% python3 -q
>>> import numpy as np
>>> np.set_printoptions(precision=3, suppress=True, linewidth=100, floatmode="fixed")
>>> def tidy(a):
...     return np.round(a, 3) + 0
... 
>>> K = np.load("x.npy")
>>> K
array([[1.000, 0.900, 0.810, 0.729, 0.656, 0.590, 0.531, 0.478],
       [0.900, 1.000, 0.900, 0.810, 0.729, 0.656, 0.590, 0.531],
       [0.810, 0.900, 1.000, 0.900, 0.810, 0.729, 0.656, 0.590],
       [0.729, 0.810, 0.900, 1.000, 0.900, 0.810, 0.729, 0.656],
       [0.656, 0.729, 0.810, 0.900, 1.000, 0.900, 0.810, 0.729],
       [0.590, 0.656, 0.729, 0.810, 0.900, 1.000, 0.900, 0.810],
       [0.531, 0.590, 0.656, 0.729, 0.810, 0.900, 1.000, 0.900],
       [0.478, 0.531, 0.590, 0.656, 0.729, 0.810, 0.900, 1.000]])
>>> # equal to its transpose
>>> x = np.ones(8)
>>> for _ in range(7):
...     x = K @ x
...     x /= np.linalg.norm(x)
...     print(round(x @ K @ x, 3))
... 
6.202
6.202
6.202
6.202
6.202
6.202
6.202
>>> tidy(x)
array([0.324, 0.349, 0.366, 0.374, 0.374, 0.366, 0.349, 0.324])
>>> tidy(np.linalg.eigvalsh(K)[-1])
np.float64(6.202)
>>> evals, V = np.linalg.eigh(K)
>>> (evals > 1e-8).sum(), (evals < -1e-8).sum()
(np.int64(8), np.int64(0))
>>> tidy(np.linalg.eigvalsh(K @ K))
array([ 0.003,  0.004,  0.006,  0.011,  0.027,  0.109,  1.016, 38.468])
>>> np.unique(evals.round(6) + 0, return_counts=True)[1]
array([1, 1, 1, 1, 1, 1, 1, 1])
>>> tidy(np.linalg.svd(K, compute_uv=False))
array([6.202, 1.008, 0.330, 0.164, 0.104, 0.076, 0.061, 0.055])
>>> E = np.load("test19.npy")
>>> E
array([[ 2, -4,  4, -2],
       [-2,  4, -4,  2],
       [-1,  2, -2,  1],
       [ 2, -4,  4, -2],
       [-2,  4, -4,  2],
       [-2,  4, -4,  2],
       [-2,  4, -4,  2],
       [ 1, -2,  2, -1],
       [-2,  4, -4,  2]])
>>> # rank 1
>>> U, sv, VT = np.linalg.svd(E)
>>> tidy(sv)
array([17.321,  0.000,  0.000,  0.000])
>>> np.argmax(sv[:-1] / (sv[1:] + 1e-6)) + 1
np.int64(1)
>>> other = U[:, :1] @ np.diag(sv[:1]) @ VT[:1]
>>> tidy(np.linalg.norm(E - other, 2)), tidy(sv[1])
(np.float64(0.0), np.float64(0.0))
>>> np.linalg.matrix_rank(other)
np.int64(1)
>>> tidy(np.linalg.norm(E - other) / np.linalg.norm(E))
np.float64(0.0)
>>> np.linalg.matrix_rank(E, rtol=0.05)
np.int64(1)
>>> np.linalg.cond(E) > 100
np.True_
>>> np.argsort(-np.linalg.norm(E, axis=0).round(6), kind="stable")[:3]
array([1, 2, 0])
>>> [round(float(x), 3) for x in np.linalg.svd(E, compute_uv=False)[:3]]
[17.321, 0.0, 0.0]
>>> O, Rm = np.linalg.qr(K)
>>> O.shape, Rm.shape
((8, 8), (8, 8))
>>> blk = np.stack([E, 2 * E, E[::-1]])
>>> np.linalg.matrix_rank(blk)
array([1, 1, 1])
>>> np.linalg.matrix_rank(blk.reshape(3, -1))
np.int64(2)
>>> np.einsum("bij,cij->bc", blk, blk)
array([[ 300,  600, -120],
       [ 600, 1200, -240],
       [-120, -240,  300]])
>>> tidy(np.linalg.norm(blk, axis=(1, 2)))
array([17.321, 34.641, 17.321])
>>> rk = np.linalg.matrix_rank(E)
>>> rk
np.int64(1)
>>> N = np.linalg.svd(E)[2][rk:].T
>>> np.allclose(E @ N, 0)
True
>>> [int(np.linalg.matrix_rank(E[:, :j + 1])) for j in range(4)]
[1, 1, 1, 1]
>>> A = np.load("dump.npy")
>>> A
array([[-12.149, -24.491, -24.124],
       [-11.779, -23.789, -23.355],
       [-10.385, -21.143, -20.475],
       [ -9.754, -19.944, -19.181],
       [ -8.063, -16.725, -15.747],
       [ -6.763, -14.242, -13.144],
       [ -5.164, -11.177,  -9.998],
       [ -2.747,  -6.480,  -5.381],
       [ -2.446,  -5.887,  -4.822],
       [ -2.156,  -5.311,  -4.287],
       [ -1.613,  -4.221,  -3.294],
       [ -1.319,  -3.621,  -2.762],
       [ -0.103,  -0.943,  -0.584],
       [  0.100,  -0.069,  -0.030],
       [ -0.041,  -0.004,  -0.001],
       [ -0.069,  -0.011,  -0.003],
       [ -0.086,  -0.016,  -0.004],
       [ -0.160,  -0.046,  -0.010],
       [ -0.238,  -0.085,  -0.015],
       [ -0.496,  -0.245,  -0.003],
       [ -0.587,  -0.305,   0.014],
       [ -0.722,  -0.397,   0.054],
       [ -1.468,  -0.851,   0.726],
       [ -1.651,  -0.929,   1.057],
       [ -1.832,  -0.981,   1.485],
       [ -2.035,  -0.999,   2.127],
       [ -2.420,  -0.784,   4.281],
       [ -2.533,  -0.552,   5.531],
       [ -2.536,  -0.541,   5.586],
       [ -2.619,  -0.091,   7.520],
       [ -2.614,   0.680,  10.297],
       [ -2.591,   0.941,  11.159],
       [ -2.453,   1.913,  14.164],
       [ -2.280,   2.798,  16.715]])
>>> basis = A[[0, 27]].astype(float)
>>> for _ in range(5):
...     lab = np.linalg.norm(A[:, None] - basis, axis=-1).argmin(axis=1)
...     basis = np.array([A[lab == j].mean(axis=0) for j in range(2)])
... 
>>> lab
array([0, 0, 0, 0, 0, 0, 0, 1, 1, 1, 1, 1, 1, 1, 1, 1, 1, 1, 1, 1, 1, 1, 1, 1, 1, 1, 1, 1, 1, 1, 1,
       1, 1, 1])
>>> tidy(basis[1] - basis[0])
array([ 7.680, 17.786, 20.208])
>>> G = np.cov(A, rowvar=False)
>>> tidy(np.corrcoef(A.T))
array([[1.000, 0.946, 0.776],
       [0.946, 1.000, 0.934],
       [0.776, 0.934, 1.000]])
>>> np.argsort(-A.std(axis=0).round(6), kind="stable")
array([2, 1, 0])
>>> tidy(A.std(axis=0))
array([3.415, 7.733, 9.777])
>>> data = np.load("run4.npy")
>>> data
array([[ 3,  0,  0,  0,  0,  9],
       [ 0, -7,  0,  2,  0,  0],
       [ 0,  0,  6,  0,  0,  0],
       [ 0, -3,  0, -4,  0,  0],
       [-7,  0,  0,  0, -3,  2],
       [-7,  0,  0,  0,  7, -3]])
>>> # 3 blocks once reordered
>>> x = np.array([-4, 3, 1, 1, 4, -5])
>>> y = data @ x
>>> beta, lr = np.zeros(6), 1 / np.linalg.norm(data, 2) ** 2
>>> for i in range(6):
...     beta -= lr * data.T @ (data @ beta - y)
...     if i % 2 == 0: print(i, round(np.linalg.norm(data @ beta - y), 3))
... 
0 17.264
2 7.587
4 3.92
>>> tidy(beta)
array([-4.066,  2.814,  0.804,  0.513,  3.844, -5.023])
>>> t = np.radians(1)
>>> Rm = np.eye(6)
>>> Rm[3, 3] = Rm[1, 1] = np.cos(t)
>>> Rm[3, 1], Rm[1, 3] = -np.sin(t), np.sin(t)
>>> tidy(Rm)
array([[ 1.000,  0.000,  0.000,  0.000,  0.000,  0.000],
       [ 0.000,  1.000,  0.000,  0.017,  0.000,  0.000],
       [ 0.000,  0.000,  1.000,  0.000,  0.000,  0.000],
       [ 0.000, -0.017,  0.000,  1.000,  0.000,  0.000],
       [ 0.000,  0.000,  0.000,  0.000,  1.000,  0.000],
       [ 0.000,  0.000,  0.000,  0.000,  0.000,  1.000]])
>>> other = data @ Rm.T
>>> np.allclose(np.linalg.norm(data, axis=1), np.linalg.norm(other, axis=1))
True
>>> tidy(np.linalg.det(Rm)), tidy(np.trace(Rm))
(np.float64(1.0), np.float64(6.0))
>>> other = data[0, 0] * data[1:] - np.outer(data[1:, 0], data[0])
>>> other
array([[  0, -21,   0,   6,   0,   0],
       [  0,   0,  18,   0,   0,   0],
       [  0,  -9,   0, -12,   0,   0],
       [  0,   0,   0,   0,  -9,  69],
       [  0,   0,   0,   0,  21,  54]])
>>> np.linalg.matrix_rank(other), np.linalg.matrix_rank(data)
(np.int64(5), np.int64(6))
>>> np.flatnonzero(~other.round(6).any(axis=1))
array([], dtype=int64)
>>> tidy(data[:, 0] / data[0, 0])
array([ 1.000,  0.000,  0.000,  0.000, -2.333, -2.333])
>>> data @ data
array([[-54,   0,   0,   0,  63,   0],
       [  0,  43,   0, -22,   0,   0],
       [  0,   0,  36,   0,   0,   0],
       [  0,  33,   0,  10,   0,   0],
       [-14,   0,   0,   0,  23, -75],
       [-49,   0,   0,   0, -42, -40]])
>>> tidy(np.sort(np.linalg.eigvals(data).real))
array([-8.027, -5.500, -5.500,  2.514,  2.514,  6.000])
>>> W0 = np.load("block19.npy")
>>> W0
array([[-0.300, -0.200,  0.400,  0.000,  0.400],
       [ 0.300, -1.000, -0.800,  0.800,  0.000],
       [ 0.400, -1.000,  0.600,  0.000, -1.500],
       [-0.200,  1.800,  1.200, -0.100, -0.300],
       [ 1.200, -1.300, -0.400, -0.300,  0.000],
       [ 0.500, -1.900,  0.200, -0.600,  1.100],
       [ 1.000,  0.300,  0.200,  0.000, -0.400],
       [ 0.800, -0.600, -0.400, -1.600,  1.300]])
>>> r0 = np.array([2, 0, 0, 1, 4, 4])
>>> other = data + np.outer(r0, np.eye(6)[5])
>>> tidy(np.linalg.det(other) / np.linalg.det(data)), tidy(1 + np.linalg.solve(data, r0)[5])
(np.float64(1.403), np.float64(1.403))
>>> other
array([[ 3.000,  0.000,  0.000,  0.000,  0.000, 11.000],
       [ 0.000, -7.000,  0.000,  2.000,  0.000,  0.000],
       [ 0.000,  0.000,  6.000,  0.000,  0.000,  0.000],
       [ 0.000, -3.000,  0.000, -4.000,  0.000,  1.000],
       [-7.000,  0.000,  0.000,  0.000, -3.000,  6.000],
       [-7.000,  0.000,  0.000,  0.000,  7.000,  1.000]])
>>> np.linalg.matrix_rank(other - data)
np.int64(1)
>>> np.linalg.matrix_rank(np.linalg.inv(other) - np.linalg.inv(data), tol=1e-8)
np.int64(1)
>>> other @ other
array([[-68.000,   0.000,   0.000,   0.000,  77.000,  44.000],
       [  0.000,  43.000,   0.000, -22.000,   0.000,   2.000],
       [  0.000,   0.000,  36.000,   0.000,   0.000,   0.000],
       [ -7.000,  33.000,   0.000,  10.000,   7.000,  -3.000],
       [-42.000,   0.000,   0.000,   0.000,  51.000, -89.000],
       [-77.000,   0.000,   0.000,   0.000, -14.000, -34.000]])
>>> tidy(np.sort(np.linalg.eigvals(other).real))
array([-8.491, -5.500, -5.500,  4.745,  4.745,  6.000])
>>> x = np.array([1, 0, 0, 1, -2])
>>> y = W0 @ x
>>> tidy(y)
array([-1.100,  1.100,  3.400,  0.300,  0.900, -2.300,  1.800, -3.400])
>>> tidy(np.linalg.solve(W0.T @ W0, W0.T @ y))
array([ 1.000,  0.000,  0.000,  1.000, -2.000])
>>> rng = np.random.default_rng(58459)
>>> y = y + 0.1 * rng.normal(size=8)
>>> tidy(y)
array([-0.955,  1.214,  3.295,  0.278,  0.964, -2.308,  1.799, -3.357])
>>> beta, *_ = np.linalg.lstsq(W0, y)
>>> [round(float(np.linalg.norm(np.linalg.solve(W0.T @ W0 + lam * np.eye(5), W0.T @ y))), 2) for lam in (0, 1, 10, 100)]
[2.44, 2.02, 0.89, 0.14]
>>> tidy(beta)
array([ 1.050,  0.006,  0.002,  1.090, -1.910])
>>> beta.round()
array([ 1.000,  0.000,  0.000,  1.000, -2.000])
>>> t = np.radians(180)
>>> Rm = np.eye(5)
>>> Rm[1, 1] = Rm[2, 2] = np.cos(t)
>>> Rm[1, 2], Rm[2, 1] = -np.sin(t), np.sin(t)
>>> tidy(Rm)
array([[ 1.000,  0.000,  0.000,  0.000,  0.000],
       [ 0.000, -1.000,  0.000,  0.000,  0.000],
       [ 0.000,  0.000, -1.000,  0.000,  0.000],
       [ 0.000,  0.000,  0.000,  1.000,  0.000],
       [ 0.000,  0.000,  0.000,  0.000,  1.000]])
>>> other = W0 @ Rm.T
>>> tidy(np.linalg.det(Rm)), np.trace(Rm)
(np.float64(1.0), np.float64(1.0))
>>> tidy(np.abs(other - W0).max(axis=0))
array([0.000, 3.800, 2.400, 0.000, 0.000])
>>> tidy(np.linalg.svd(W0, compute_uv=False)), tidy(np.linalg.svd(other, compute_uv=False))
(array([3.835, 2.483, 1.885, 1.382, 0.790]), array([3.835, 2.483, 1.885, 1.382, 0.790]))
>>> r0 = np.array([-1, -3, -3])
>>> np.cross(W0[7, :3], W0[6, :3])
array([ 0.000, -0.560,  0.840])
>>> tidy(np.polyval(r0, W0[7]))
array([-6.040, -1.560, -1.960, -0.760, -8.590])
>>> tidy(np.convolve(W0[7], r0))
array([-0.800, -1.800, -0.200,  4.600,  4.700,  0.900, -3.900])
>>> tidy(np.correlate(W0[7], W0[6], "full"))
array([-0.320,  0.240,  0.320,  0.760,  0.020, -1.040, -0.620, -1.210,  1.300])
